% ipython --no-banner

In [1]: import numpy as np

In [2]: np.set_printoptions(suppress=True, linewidth=140)

In [3]: Q, _ = np.linalg.qr(np.array([[-1.7, 0.8, -0.8, 1.7],
   ...:     [0.5, 0.9, 1.9, -2.7],
   ...:     [-0.6, 0.5, -1.3, -0.4],
   ...:     [0.0, 0.4, -0.2, 0.5]]))

In [4]: arr = 4 * Q

In [5]: arr.round(2)
Out[5]: 
array([[-3.63, -0.71,  1.44,  0.46],
       [ 1.07, -3.57,  1.2 , -0.8 ],
       [-1.28, -0.97, -3.08, -1.97],
       [ 0.  , -1.33, -1.72,  3.35]])

In [6]: gram = arr.T @ arr

In [7]: (arr @ arr.T).shape
Out[7]: (4, 4)

In [8]: np.trace(gram), (arr ** 2).sum()
Out[8]: (np.float64(64.0), np.float64(64.0))

In [9]: np.linalg.matrix_rank(gram)
Out[9]: np.int64(4)

In [10]: np.round(np.linalg.eigvalsh(gram)[::-1], 2)
Out[10]: array([16., 16., 16., 16.])

In [11]: X = np.load("mat.npy")

In [12]: X
Out[12]: 
array([[1, 0, 0, 0, 0],
       [1, 1, 0, 0, 0],
       [0, 3, 1, 0, 0],
       [2, 1, 1, 1, 0],
       [2, 2, 0, 0, 1]])

In [13]: Q, r_ = np.linalg.qr(X)

In [14]: np.allclose(r_.T @ r_, X.T @ X)
Out[14]: True

In [15]: Q.shape, r_.shape
Out[15]: ((5, 5), (5, 5))

In [16]: np.round(abs(r_[0, 0]), 2), round(float(np.linalg.norm(X[:, 0])), 2)
Out[16]: (np.float64(3.16), 3.16)

In [17]: ang = np.radians(135)

In [18]: r_ = np.eye(5)

In [19]: r_[4, 4] = r_[3, 3] = np.cos(ang)

In [20]: r_[4, 3], r_[3, 4] = -np.sin(ang), np.sin(ang)

In [21]: r_.round(2)
Out[21]: 
array([[ 1.  ,  0.  ,  0.  ,  0.  ,  0.  ],
       [ 0.  ,  1.  ,  0.  ,  0.  ,  0.  ],
       [ 0.  ,  0.  ,  1.  ,  0.  ,  0.  ],
       [ 0.  ,  0.  ,  0.  , -0.71,  0.71],
       [ 0.  ,  0.  ,  0.  , -0.71, -0.71]])

In [22]: A2 = X @ r_.T

In [23]: np.allclose(np.linalg.norm(X, axis=1), np.linalg.norm(A2, axis=1))
Out[23]: True

In [24]: A2.round(2)
Out[24]: 
array([[ 1.  ,  0.  ,  0.  ,  0.  ,  0.  ],
       [ 1.  ,  1.  ,  0.  ,  0.  ,  0.  ],
       [ 0.  ,  3.  ,  1.  ,  0.  ,  0.  ],
       [ 2.  ,  1.  ,  1.  , -0.71, -0.71],
       [ 2.  ,  2.  ,  0.  ,  0.71, -0.71]])

In [25]: np.round(np.linalg.det(r_), 2), round(np.trace(r_), 2)
Out[25]: (np.float64(1.0), np.float64(1.59))

In [26]: E = np.load("w.npy")

In [27]: E
Out[27]: 
array([[  1.3,  -0.6,   0.5,   2.3],
       [  1.1,  -1.2,   2. ,   0.6],
       [ -1.1,  -0.7,  -0.6,  -0.6],
       [ -1.4,  -1.3,   0.1,   2.1],
       [ -0.1,   0.2,  -0.2,   1.3],
       [ -0.9,  -1.1,  -1.6,  -1.5],
       [  1.2,  -2.2,   0.6,   1.3],
       [  0.7,   0.8,  -0.6,   0.9],
       [  1.1,  -0.7,  -1.2,  -0.5],
       [  0.6,  -1.6,   0. ,  -1.5],
       [  1. ,   0.5,  -1. ,   0.7],
       [  0.5,  -1.9,  -0.6,  -0.9],
       [  1.4,   0.7,  -0.3,  -1.9],
       [  0.1,   1.2,   0.3,  -1.1],
       [  1.2,   0.8,   0.6,   0.3],
       [ -0.1,  -0.2,   0.5,   0.4],
       [ -0.9,   0.7,   0.9,   0.8],
       [  0.1,  -0.3,   0.7,  -2.5],
       [  1.2,  -0.7,   1.4,  -1. ],
       [  1.2,   1.3,   1. ,   0. ],
       [  1.1,  -0.5,  -0.4,  -1.1],
       [-26. ,   2. , -20. , -24. ],
       [ -0.6,   1.1,  -0.2,  -2.7],
       [  0. ,   0. ,   0.9,  -1. ],
       [  1.4,  -1.8,   0.3,   1.1],
       [  1. ,   2.2,  -2.3,  -1.5]])

In [28]: # row 21 is much longer than the rest

In [29]: Ac = E - E.mean(axis=0)

In [30]: left, s, vt = np.linalg.svd(Ac, full_matrices=False)

In [31]: s.round(2)
Out[31]: array([40.53,  6.08,  5.09,  4.15])

In [32]: np.round(Ac.mean(axis=0), 2) + 0
Out[32]: array([0., 0., 0., 0.])

In [33]: np.round(np.abs(vt[-1]), 2)
Out[33]: array([0.53, 0.25, 0.81, 0.07])

In [34]: np.round(s ** 2 / (s ** 2).sum(), 2)
Out[34]: array([0.95, 0.02, 0.02, 0.01])

In [35]: np.abs(left[:, 0]).argmax()
Out[35]: np.int64(21)

In [36]: m1 = np.array([[1, 0, 0], [0, 1, 0], [-2, -3, 1]])

In [37]: rng = np.random.default_rng(7197)

In [38]: lab = rng.permutation(3)

In [39]: lab
Out[39]: array([1, 0, 2])

In [40]: A2 = m1[lab][:, lab]

In [41]: round(np.linalg.det(A2), 2), round(np.linalg.det(m1[lab]), 2)
Out[41]: (np.float64(1.0), np.float64(-1.0))

In [42]: np.allclose(A2, m1)
Out[42]: False

In [43]: W0 = np.loadtxt("data.csv", delimiter=",")

In [44]: W0
Out[44]: 
array([[116., -90., -10.,   0.,  34.],
       [-90., 139.,   0., -56.,  62.],
       [-10.,   0.,  14.,  12., -22.],
       [  0., -56.,  12., 145., -19.],
       [ 34.,  62., -22., -19., 163.]])

In [45]: # null space of dimension 1

In [46]: [round(float(x), 2) for x in np.linalg.svd(W0, compute_uv=False)[:3]]
Out[46]: [256.26, 183.32, 125.71]

In [47]: round(float(np.linalg.norm(W0, 2) / np.linalg.norm(W0)), 2)
Out[47]: 0.75

In [48]: (W0 + W0.T) / 2
Out[48]: 
array([[116., -90., -10.,   0.,  34.],
       [-90., 139.,   0., -56.,  62.],
       [-10.,   0.,  14.,  12., -22.],
       [  0., -56.,  12., 145., -19.],
       [ 34.,  62., -22., -19., 163.]])

In [49]: np.round(np.sort(np.abs(np.linalg.eigvals(W0))), 2) + 0
Out[49]: array([  0.  ,  11.71, 125.71, 183.32, 256.26])

In [50]: W0.inv()
Traceback (most recent call last):
  Cell In[50], line 1
    W0.inv()
AttributeError: 'numpy.ndarray' object has no attribute 'inv'
